$ python3 -q
>>> import numpy as np
>>> from numpy import linalg as LA
>>> np.set_printoptions(precision=3, suppress=True, linewidth=100)
>>> tidy = lambda a: np.round(a, 3) + 0
>>> K = np.loadtxt("mat.csv", delimiter=",")
>>> print(K)
[[ 7. 21. 14.]
 [ 8. 24. 16.]
 [ 1.  3.  2.]
 [ 6. 18. 12.]
 [ 9. 27. 18.]]
>>> # rows and columns are dependent
>>> print(K.sum(axis=0))
[31. 93. 62.]
>>> print(K - K[0])
[[  0.   0.   0.]
 [  1.   3.   2.]
 [ -6. -18. -12.]
 [ -1.  -3.  -2.]
 [  2.   6.   4.]]
>>> print(K.shape)
(5, 3)
>>> f = np.array([-3, 0, -2, -3])
>>> g = np.array([2, 4, 8, 3, 5])
>>> W0 = np.outer(f, g)
>>> print(W0)
[[ -6 -12 -24  -9 -15]
 [  0   0   0   0   0]
 [ -4  -8 -16  -6 -10]
 [ -6 -12 -24  -9 -15]]
>>> r = LA.matrix_rank(W0)
>>> print(r)
1
>>> ns = LA.svd(W0)[2][r:].T
>>> print(ns.shape)
(5, 4)
>>> print(LA.matrix_rank(W0.T @ W0), LA.matrix_rank(W0 @ W0.T))
1 1
>>> print([int(LA.matrix_rank(W0[:i])) for i in range(1, len(W0) + 1)])
[1, 1, 1, 1]
>>> print(tidy(LA.norm(W0, 2) / LA.norm(W0)))
1.0
>>> print(LA.matrix_rank(W0, rtol=0.1))
1
>>> m1 = np.load("data.npy")
>>> print(m1)
[[-24 -24   0   0]
 [  6  21   0   0]
 [-40 -40  -8  -8]
 [ 10  35   2   7]]
>>> vec = np.array([-2, 2, -5, 4])
>>> y = m1 @ vec
>>> print(y)
[ 0 30  8 68]
>>> print(tidy(LA.solve(m1.T, m1[2])))
[0. 0. 1. 0.]
>>> print(tidy(LA.solve(m1, y)))
[-2.  2. -5.  4.]
>>> print(tidy(LA.solve(m1, m1[:, 1])))
[0. 1. 0. 0.]
>>> feats = np.load("test18.npy")
>>> print(feats)
[[-1.626  0.569  1.125]
 [-2.518  0.845  1.668]
 [ 0.876 -0.253 -0.541]
 [ 3.254 -1.051 -2.169]
 [ 1.483 -0.483 -1.009]
 [ 0.555 -0.144 -0.368]
 [ 2.007 -0.666 -1.343]
 [ 4.899 -1.644 -3.284]
 [ 2.999 -0.99  -2.023]
 [-5.084  1.69   3.393]
 [ 0.032 -0.041 -0.027]
 [ 0.975 -0.325 -0.676]
 [ 2.794 -0.917 -1.846]
 [-1.806  0.609  1.211]
 [-2.672  0.87   1.757]
 [-2.566  0.871  1.73 ]
 [-3.588  1.198  2.401]
 [ 1.055 -0.369 -0.698]
 [-1.873  0.637  1.206]
 [-1.933  0.62   1.32 ]
 [-2.312  0.825  1.585]
 [-2.883  0.949  1.927]
 [-4.818  1.591  3.185]
 [ 5.03  -1.65  -3.387]
 [-6.868  2.264  4.592]
 [ 5.337 -1.786 -3.558]
 [-1.832  0.596  1.172]
 [ 1.58  -0.556 -1.025]
 [-1.217  0.384  0.781]]
>>> U, sig, vt = LA.svd(feats)
>>> print(tidy(sig))
[20.792  0.118  0.102]
>>> A2 = U[:, :1] @ np.diag(sig[:1]) @ vt[:1]
>>> print(tidy(LA.norm(feats - A2) / LA.norm(feats)))
0.007
>>> print(LA.matrix_rank(A2))
1
>>> print(tidy(np.abs(feats - A2).max()))
0.048
>>> idx = feats[:, 2] > np.median(feats[:, 2])
>>> f = feats[idx].mean(axis=0) - feats[~idx].mean(axis=0)
>>> print(((feats - feats.mean(axis=0)) @ f > 0).astype(int))
[1 1 0 0 0 0 0 0 0 1 0 0 0 1 1 1 1 0 1 1 1 1 1 0 1 0 1 0 1]
>>> print(idx.astype(int))
[1 1 0 0 0 0 0 0 0 1 0 0 0 1 1 1 1 0 1 1 1 1 1 0 1 0 1 0 0]
>>> Ac = feats - feats.mean(axis=0)
>>> V = LA.svd(Ac)[2][:1]
>>> A2 = Ac - Ac @ V.T @ V
>>> print(tidy(np.diag(V.T @ V)))
[0.643 0.071 0.287]
>>> print(tidy(A2.std(axis=0)))
[0.013 0.019 0.017]
>>> C = feats[[18, 2]].astype(float)
>>> for _ in range(5):
...     idx = LA.norm(feats[:, None] - C, axis=-1).argmin(axis=1)
...     C = np.array([feats[idx == j].mean(axis=0) for j in range(2)])
... 
>>> print(idx)
[0 0 1 1 1 1 1 1 1 0 1 1 1 0 0 0 0 1 0 0 0 0 0 1 0 1 0 1 0]
>>> print(tidy(C[1] - C[0]))
[ 5.255 -1.745 -3.505]
>>> print(tidy(C))
[[-2.906  0.968  1.937]
 [ 2.348 -0.777 -1.568]]
>>> print(np.bincount(idx))
[15 14]
>>> f, g = C[0], C[1]
>>> print(tidy(f @ g))
-10.614
>>> p = (f @ g) / (f @ f) * f
>>> print(tidy(LA.norm(f + g) ** 2 + LA.norm(f - g) ** 2))
43.425
>>> A = np.loadtxt("block0.csv", delimiter=",")
>>> print(A)
[[1.    0.9   0.81  0.729]
 [0.9   1.    0.9   0.81 ]
 [0.81  0.9   1.    0.9  ]
 [0.729 0.81  0.9   1.   ]]
>>> # symmetric
>>> print(tidy(LA.det(A.T)))
0.007
>>> print(np.einsum("ii->", A))
4.0
>>> print(tidy(LA.det(A[::-1])))
0.007
>>> rng = np.random.default_rng(13)
>>> A2 = A + rng.integers(-2, 3, (4, 1)) @ rng.integers(-2, 3, (1, 4))
>>> print(tidy(A2))
[[-3.     4.9    4.81  -1.271]
 [-3.1    5.     4.9   -1.19 ]
 [-3.19   4.9    5.    -1.1  ]
 [-3.271  4.81   4.9   -1.   ]]
>>> print(tidy(LA.svd(A2 - A, compute_uv=False)))
[14.422  0.     0.     0.   ]
>>> print(LA.matrix_rank(A2 - A, tol=1e-8))
1
>>> print(A2 - A)
[[-4.  4.  4. -2.]
 [-4.  4.  4. -2.]
 [-4.  4.  4. -2.]
 [-4.  4.  4. -2.]]
>>> print(np.abs(A2 - A).sum(axis=1))
[14. 14. 14. 14.]
>>> M = np.load("sample16.npy")
>>> print(tidy(M))
[[-0.587  0.465 -0.66 ]
 [-0.44  -0.728 -0.08 ]
 [ 0.587 -0.311 -0.745]
 [ 0.342  0.395  0.042]]
>>> # keeps lengths
>>> proj = M @ LA.solve(M.T @ M, M.T)
>>> print(tidy(LA.eigvalsh(proj)))
[0. 1. 1. 1.]
>>> print(tidy((np.eye(4) - proj) @ M))
[[0. 0. 0.]
 [0. 0. 0.]
 [0. 0. 0.]
 [0. 0. 0.]]
>>> print(tidy(np.trace(proj)))
3.0
>>> f, g = M[1], M[0]
>>> print(tidy(f @ g))
-0.027
>>> p = (f @ g) / (f @ f) * f
>>> print(LA.matrix_rank(np.outer(f, g)))
1
>>> print((g - p) @ f)
0.0
>>> W1 = np.array([[1, 0], [2, -2], [-3, 2]])
>>> coef = np.array([-3, 2])
>>> H = np.maximum(M @ W1 + coef, 0)
>>> print(LA.matrix_rank(H))
1
>>> C = np.array([[4, 8, 7], [8, -4, -2]])
>>> print(W1 @ C)
[[  4   8   7]
 [ -8  24  18]
 [  4 -32 -25]]
>>> print(tidy(H @ C))
[[  0.      0.      0.   ]
 [ 26.366 -13.183  -6.592]
 [  9.057  -4.529  -2.264]
 [ 10.352  -5.176  -2.588]]
